In [1]: import numpy as np

In [2]: import numpy.linalg as la

In [3]: np.set_printoptions(precision=2, suppress=True, linewidth=160)

In [4]: def rnd(a):
   ...:     return np.round(a, 2) + 0
   ...: 

In [5]: A2 = np.array([[-4, 5], [-3, 0]])

In [6]: A2[-1] = A2[0]

In [7]: K = A2 + 0.02 * np.eye(2)

In [8]: K
Out[8]: 
array([[-3.98,  5.  ],
       [-4.  ,  5.02]])

In [9]: t = np.radians(45)

In [10]: r_ = np.eye(2)

In [11]: r_[1, 1] = r_[0, 0] = np.cos(t)

In [12]: r_[1, 0], r_[0, 1] = -np.sin(t), np.sin(t)

In [13]: rnd(r_)
Out[13]: 
array([[ 0.71,  0.71],
       [-0.71,  0.71]])

In [14]: A2 = K @ r_.T

In [15]: rnd(A2)
Out[15]: 
array([[0.72, 6.35],
       [0.72, 6.38]])

In [16]: rnd(la.det(r_)), rnd(np.trace(r_))
Out[16]: (np.float64(1.0), np.float64(1.41))

In [17]: rnd(np.abs(A2 - K).max(axis=0))
Out[17]: array([4.72, 1.36])

In [18]: A2 = r_ / np.sqrt((r_ ** 2).mean(axis=1, keepdims=True))

In [19]: la.matrix_rank(r_ - r_.mean(axis=1, keepdims=True))
Out[19]: np.int64(1)

In [20]: la.matrix_rank(A2) == la.matrix_rank(r_)
Out[20]: np.True_

In [21]: rnd(r_ - r_.mean(axis=1, keepdims=True))
Out[21]: 
array([[ 0.  ,  0.  ],
       [-0.71,  0.71]])

In [22]: rnd(A2[0])
Out[22]: array([1., 1.])

In [23]: A2 = np.array([[-5, -7, -8], [-4, -8, 3]])

In [24]: np.einsum("ij->j", K)
Out[24]: array([-7.98, 10.02])

In [25]: rnd(np.einsum("ij,ij->i", K, K))
Out[25]: array([40.84, 41.2 ])

In [26]: rnd(K @ A2)
Out[26]: 
array([[ -0.1 , -12.14,  46.84],
       [ -0.08, -12.16,  47.06]])

In [27]: rnd(A2.T @ K.T)
Out[27]: 
array([[ -0.1 ,  -0.08],
       [-12.14, -12.16],
       [ 46.84,  47.06]])

In [28]: A2 @ K
---------------------------------------------------------------------------
ValueError                                Traceback (most recent call last)
Cell In[28], line 1
----> 1 A2 @ K

ValueError: matmul: Input operand 1 has a mismatch in its core dimension 0, with gufunc signature (n?,k),(k,m?)->(n?,m?) (size 2 is different from 3)

In [29]: f = np.array([5, -3, 1])

In [30]: np.convolve(K[0], f)
Out[30]: array([-19.9 ,  36.94, -18.98,   5.  ])

In [31]: rnd(np.correlate(K[0], K[1], "full"))
Out[31]: array([-19.98,  41.02, -20.  ])

In [32]: A2 = K / la.norm(K, axis=1, keepdims=True)

In [33]: C2 = A2 @ A2.T

In [34]: rnd(np.degrees(np.arccos(np.clip(C2[1, 0], -1, 1))))
Out[34]: np.float64(0.03)

In [35]: rnd(C2)
Out[35]: 
array([[1., 1.],
       [1., 1.]])
